% ipython --no-banner

In [1]: import numpy as np

In [2]: np.set_printoptions(suppress=True, linewidth=100)

In [3]: data = np.load("out8.npy")

In [4]: data
Out[4]: 
array([[ 16,   4,   4,  -8,   4, -36,  36, -24,  -8,  32,  16,  28,  24],
       [  4,   1,   1,  -2,   1,  -9,   9,  -6,  -2,   8,   4,   7,   6],
       [  4,   1,   1,  -2,   1,  -9,   9,  -6,  -2,   8,   4,   7,   6],
       [ -8,  -2,  -2,   4,  -2,  18, -18,  12,   4, -16,  -8, -14, -12],
       [  4,   1,   1,  -2,   1,  -9,   9,  -6,  -2,   8,   4,   7,   6],
       [-36,  -9,  -9,  18,  -9,  81, -81,  54,  18, -72, -36, -63, -54],
       [ 36,   9,   9, -18,   9, -81,  81, -54, -18,  72,  36,  63,  54],
       [-24,  -6,  -6,  12,  -6,  54, -54,  36,  12, -48, -24, -42, -36],
       [ -8,  -2,  -2,   4,  -2,  18, -18,  12,   4, -16,  -8, -14, -12],
       [ 32,   8,   8, -16,   8, -72,  72, -48, -16,  64,  32,  56,  48],
       [ 16,   4,   4,  -8,   4, -36,  36, -24,  -8,  32,  16,  28,  24],
       [ 28,   7,   7, -14,   7, -63,  63, -42, -14,  56,  28,  49,  42],
       [ 24,   6,   6, -12,   6, -54,  54, -36, -12,  48,  24,  42,  36]])

In [5]: # row 2 repeats row 1

In [6]: round(np.trace(np.linalg.pinv(data) @ data), 2)
Out[6]: np.float64(1.0)

In [7]: np.allclose(data, data.T)
Out[7]: True

In [8]: np.trace(data)
Out[8]: np.int64(390)

In [9]: np.round(np.linalg.det(data), 2)
Out[9]: np.float64(0.0)

In [10]: np.allclose(data @ data.T, data.T @ data)
Out[10]: True

In [11]: np.argsort(-np.linalg.norm(data, axis=0).round(6), kind="stable")[:3]
Out[11]: array([5, 6, 9])

In [12]: [round(float(x), 2) for x in np.linalg.svd(data, compute_uv=False)[:3]]
Out[12]: [390.0, 0.0, 0.0]

In [13]: np.linalg.matrix_rank(data, rtol=0.1)
Out[13]: np.int64(1)

In [14]: w, evecs = np.linalg.eigh(data)

In [15]: np.abs(evecs[:, -1]).round(6).argmax()
Out[15]: np.int64(5)

In [16]: np.round(np.linalg.eigvalsh(data @ data), 2) + 0
Out[16]: 
array([     0.,      0.,      0.,      0.,      0.,      0.,      0.,      0.,      0.,      0.,
            0.,      0., 152100.])

In [17]: (w > 1e-8).sum(), (w < -1e-8).sum()
Out[17]: (np.int64(1), np.int64(0))

In [18]: np.round(np.linalg.svd(data, compute_uv=False), 2) + 0
Out[18]: array([390.,   0.,   0.,   0.,   0.,   0.,   0.,   0.,   0.,   0.,   0.,   0.,   0.])

In [19]: w.round(2) + 0
Out[19]: array([  0.,   0.,   0.,   0.,   0.,   0.,   0.,   0.,   0.,   0.,   0.,   0., 390.])

In [20]: round(w.sum(), 2), np.trace(data)
Out[20]: (np.float64(390.0), np.int64(390))

In [21]: np.round(np.abs(evecs[:, -1]), 2)
Out[21]: array([0.2 , 0.05, 0.05, 0.1 , 0.05, 0.46, 0.46, 0.3 , 0.1 , 0.41, 0.2 , 0.35, 0.3 ])
